$ python3 -q
>>> import numpy as np
>>> from numpy import linalg as LA
>>> np.set_printoptions(precision=2, suppress=True, linewidth=160)
>>> tidy = lambda a: np.round(a, 2) + 0
>>> K = np.load("mat.npy")
>>> K
array([[2, 5, 9, 9, 0, 9, 7, 7, 0, 5, 8, 1],
       [1, 2, 5, 9, 9, 0, 9, 7, 7, 0, 5, 8],
       [8, 1, 2, 5, 9, 9, 0, 9, 7, 7, 0, 5],
       [5, 8, 1, 2, 5, 9, 9, 0, 9, 7, 7, 0],
       [0, 5, 8, 1, 2, 5, 9, 9, 0, 9, 7, 7],
       [7, 0, 5, 8, 1, 2, 5, 9, 9, 0, 9, 7],
       [7, 7, 0, 5, 8, 1, 2, 5, 9, 9, 0, 9],
       [9, 7, 7, 0, 5, 8, 1, 2, 5, 9, 9, 0],
       [0, 9, 7, 7, 0, 5, 8, 1, 2, 5, 9, 9],
       [9, 0, 9, 7, 7, 0, 5, 8, 1, 2, 5, 9],
       [9, 9, 0, 9, 7, 7, 0, 5, 8, 1, 2, 5],
       [5, 9, 9, 0, 9, 7, 7, 0, 5, 8, 1, 2]])
>>> r0, v = K[4], K[2]
>>> r0 @ r0
np.int64(460)
>>> pr = (r0 @ v) / (r0 @ r0) * r0
>>> print(tidy(pr))
[0.   2.91 4.66 0.58 1.17 2.91 5.24 5.24 0.   5.24 4.08 4.08]
>>> print(tidy(v - pr))
[ 8.   -1.91 -2.66  4.42  7.83  6.09 -5.24  3.76  7.    1.76 -4.08  0.92]
>>> LA.matrix_rank(np.outer(r0, v))
np.int64(1)
>>> tidy(LA.norm(r0 + v) ** 2 + LA.norm(r0 - v) ** 2)
np.float64(1840.0)
>>> tidy((v - pr) @ r0)
np.float64(0.0)
>>> m1 = np.loadtxt("dump.csv", delimiter=",")
>>> m1
array([[ 2.,  0.,  0.,  0.,  0.,  0.],
       [-2., -5.,  0.,  0.,  0.,  0.],
       [ 4.,  5.,  3.,  0.,  0.,  0.],
       [-5.,  0., -5., -2.,  0.,  0.],
       [-5.,  4., -1.,  0., -3.,  0.],
       [ 1.,  4., -3., -2.,  1.,  4.]])
>>> # triangular, det is the product of the diagonal
>>> r0 = np.array([1, 1])
>>> np.polyval(r0, m1[3])
array([-4.,  1., -4., -1.,  1.,  1.])
>>> np.cross(m1[3, :3], m1[4, :3])
array([ 20.,  20., -20.])
>>> np.correlate(m1[3], m1[4], "full")
array([  0.,  15.,   0.,  20., -14.,  30., -18.,  17.,  10.,   0.,   0.])
>>> rng = np.random.default_rng(7055)
>>> B = m1 + rng.integers(-2, 3, (6, 3)) @ rng.integers(-2, 3, (3, 6))
>>> print(B)
[[ -3.   4.  -4.  -2.  -4.   4.]
 [ -3.  -1.  -4.   6.   2.   2.]
 [  5.   1.   3.  -6.  -1.  -5.]
 [ -8.  -2.  -4. -12.  -6.   0.]
 [ -1.   2.   2.   4.   1.  -2.]
 [  0.   4.  -9.  -4.   1.   0.]]
>>> tidy(LA.svd(B - m1, compute_uv=False))
array([16.76, 13.17,  8.16,  0.  ,  0.  ,  0.  ])
>>> np.abs(B - m1).sum(axis=1)
array([23., 19., 17., 22., 19., 13.])
>>> feats = np.loadtxt("run16.csv", delimiter=",")
>>> tidy(feats)
array([[-0.74, -0.22, -0.29,  0.03,  0.03, -0.41,  0.27],
       [-0.39, -0.36,  0.35, -0.12,  0.17,  0.62, -0.18],
       [-0.21,  0.28, -0.13, -0.23,  0.02, -0.3 , -0.79],
       [-0.27, -0.08,  0.16, -0.24, -0.03,  0.02, -0.03],
       [-0.12,  0.67, -0.05, -0.11, -0.17,  0.28,  0.1 ],
       [ 0.27, -0.24,  0.03, -0.74, -0.23, -0.22,  0.23],
       [ 0.27, -0.32,  0.21,  0.13,  0.26, -0.27, -0.34],
       [ 0.18, -0.2 , -0.75,  0.1 ,  0.31,  0.25, -0.02],
       [ 0.  , -0.29, -0.33, -0.05, -0.69,  0.25, -0.29],
       [ 0.  , -0.11,  0.19,  0.54, -0.5 , -0.15, -0.01]])
>>> Q, V = LA.qr(feats[:, :5])[0], LA.qr(feats[:, 5:])[0]
>>> sigma = LA.svd(Q.T @ V, compute_uv=False)
>>> tidy(np.degrees(np.arccos(sigma.clip(0, 1))))
array([90., 90.])
>>> tidy(LA.norm(Q @ Q.T - V @ V.T, 2))
np.float64(1.0)
>>> print(tidy(sigma))
[0. 0.]
>>> r0, v = feats[6], feats[0]
>>> print(tidy(r0 @ v))
-0.16
>>> pr = (r0 @ v) / (r0 @ r0) * r0
>>> tidy(v - pr)
array([-0.66, -0.32, -0.22,  0.08,  0.11, -0.5 ,  0.16])
>>> LA.matrix_rank(np.outer(r0, v))
np.int64(1)
>>> tidy(np.abs(feats).max())
np.float64(0.79)
>>> LA.matrix_rank(feats)
np.int64(7)
>>> print(tidy(LA.svd(feats, compute_uv=False)))
[1. 1. 1. 1. 1. 1. 1.]
>>> tidy(feats.mean(axis=0))
array([-0.1 , -0.09, -0.06, -0.07, -0.08,  0.01, -0.11])
>>> print(tidy(LA.norm(feats)))
2.65
>>> x0 = np.array([1, 1, 1, 2, 1, 0, 1])
>>> target = feats @ x0
>>> tidy(LA.solve(feats.T @ feats, feats.T @ target))
array([1., 1., 1., 2., 1., 0., 1.])
>>> target = target + 0.1 * rng.normal(size=10)
>>> tidy(target)
array([-0.84, -0.73, -1.39, -0.79,  0.28, -1.54,  0.43, -0.21, -1.68,  0.76])
>>> beta, *_ = LA.lstsq(feats, target)
>>> print([round(float(LA.norm(LA.solve(feats.T @ feats + lam * np.eye(7), feats.T @ target))), 2) for lam in (0, 1, 10, 100)])
[3.15, 1.57, 0.29, 0.03]
>>> tidy(LA.norm(target - feats @ beta))
np.float64(0.11)
>>> data = np.load("x.npy")
>>> tidy(data)
array([[ -6.31,  -3.57,  -8.09, -15.79, -14.13,  -2.23,  -2.23,   4.89, -10.32,  -4.01, -11.27],
       [ -5.76,  -3.17,  -7.35, -14.78, -13.17,  -2.24,  -2.24,   4.56,  -9.59,  -3.82, -10.6 ],
       [ -4.36,  -2.15,  -5.43, -12.1 , -10.62,  -2.25,  -2.25,   3.66,  -7.68,  -3.32,  -8.82],
       [ -2.96,  -1.18,  -3.55,  -9.33,  -7.99,  -2.22,  -2.22,   2.66,  -5.77,  -2.81,  -6.96],
       [ -2.55,  -0.91,  -3.  ,  -8.47,  -7.19,  -2.2 ,  -2.2 ,   2.35,  -5.2 ,  -2.66,  -6.38],
       [ -2.48,  -0.87,  -2.91,  -8.33,  -7.06,  -2.2 ,  -2.2 ,   2.29,  -5.11,  -2.63,  -6.28],
       [ -2.34,  -0.78,  -2.74,  -8.05,  -6.8 ,  -2.19,  -2.19,   2.19,  -4.92,  -2.58,  -6.09],
       [ -0.31,   0.28,  -0.17,  -3.05,  -2.29,  -1.71,  -1.71,   0.22,  -1.88,  -1.57,  -2.6 ],
       [ -0.28,   0.28,  -0.14,  -2.94,  -2.19,  -1.68,  -1.68,   0.18,  -1.82,  -1.54,  -2.52],
       [ -0.18,   0.3 ,  -0.03,  -2.57,  -1.88,  -1.59,  -1.59,   0.05,  -1.62,  -1.44,  -2.25],
       [ -0.01,   0.26,   0.12,  -1.68,  -1.16,  -1.27,  -1.27,  -0.24,  -1.15,  -1.15,  -1.54],
       [  0.03,   0.2 ,   0.13,  -1.28,  -0.86,  -1.07,  -1.07,  -0.31,  -0.94,  -0.97,  -1.21],
       [  0.03,   0.19,   0.13,  -1.24,  -0.84,  -1.04,  -1.04,  -0.32,  -0.92,  -0.95,  -1.17],
       [  0.04,   0.15,   0.11,  -1.03,  -0.69,  -0.91,  -0.91,  -0.33,  -0.8 ,  -0.83,  -0.99],
       [  0.04,   0.12,   0.1 ,  -0.87,  -0.58,  -0.8 ,  -0.8 ,  -0.33,  -0.7 ,  -0.73,  -0.85],
       [  0.04,   0.12,   0.09,  -0.85,  -0.56,  -0.78,  -0.78,  -0.33,  -0.69,  -0.72,  -0.83],
       [  0.01,   0.02,   0.02,  -0.28,  -0.18,  -0.27,  -0.27,  -0.16,  -0.26,  -0.27,  -0.28],
       [  0.  ,   0.01,   0.01,  -0.16,  -0.1 ,  -0.16,  -0.16,  -0.1 ,  -0.15,  -0.15,  -0.16],
       [  0.01,   0.02,   0.02,   0.33,   0.22,   0.32,   0.32,   0.24,   0.35,   0.33,   0.32],
       [  0.09,   0.15,   0.17,   0.86,   0.61,   0.81,   0.81,   0.68,   0.98,   0.89,   0.84],
       [  0.3 ,   0.47,   0.53,   1.59,   1.18,   1.39,   1.39,   1.31,   1.92,   1.62,   1.52],
       [  0.4 ,   0.6 ,   0.7 ,   1.86,   1.4 ,   1.57,   1.57,   1.53,   2.27,   1.88,   1.76],
       [  1.32,   1.86,   2.25,   3.91,   3.18,   2.73,   2.73,   3.07,   4.99,   3.66,   3.52],
       [  3.64,   4.8 ,   6.04,   8.11,   7.04,   4.38,   4.38,   5.62,  10.43,   6.78,   6.87],
       [  3.74,   4.92,   6.21,   8.29,   7.2 ,   4.44,   4.44,   5.71,  10.65,   6.9 ,   7.  ],
       [  4.41,   5.75,   7.29,   9.42,   8.26,   4.8 ,   4.8 ,   6.31,  12.09,   7.67,   7.88],
       [  6.32,   8.06,  10.35,  12.57,  11.25,   5.69,   5.69,   7.85,  16.05,   9.73,  10.28],
       [ 10.88,  13.46,  17.61,  19.84,  18.24,   7.4 ,   7.4 ,  10.96,  25.01,  14.13,  15.7 ],
       [ 11.16,  13.79,  18.05,  20.29,  18.66,   7.49,   7.49,  11.13,  25.55,  14.39,  16.02],
       [ 12.26,  15.08,  19.8 ,  22.02,  20.35,   7.85,   7.85,  11.8 ,  27.65,  15.39,  17.3 ],
       [ 12.97,  15.9 ,  20.91,  23.12,  21.41,   8.07,   8.07,  12.22,  28.98,  16.01,  18.1 ]])
>>> Uu, sigma, Vh = LA.svd(data)
>>> np.argmax(sigma[:-1] / (sigma[1:] + 1e-6)) + 1
np.int64(3)
>>> B = Uu[:, :3] @ np.diag(sigma[:3]) @ Vh[:3]
>>> tidy(np.abs(data - B).max())
np.float64(0.0)
>>> LA.matrix_rank(data, rtol=0.05)
np.int64(3)
>>> print(tidy(LA.norm(data - B, 2)), tidy(sigma[3]))
0.0 0.0
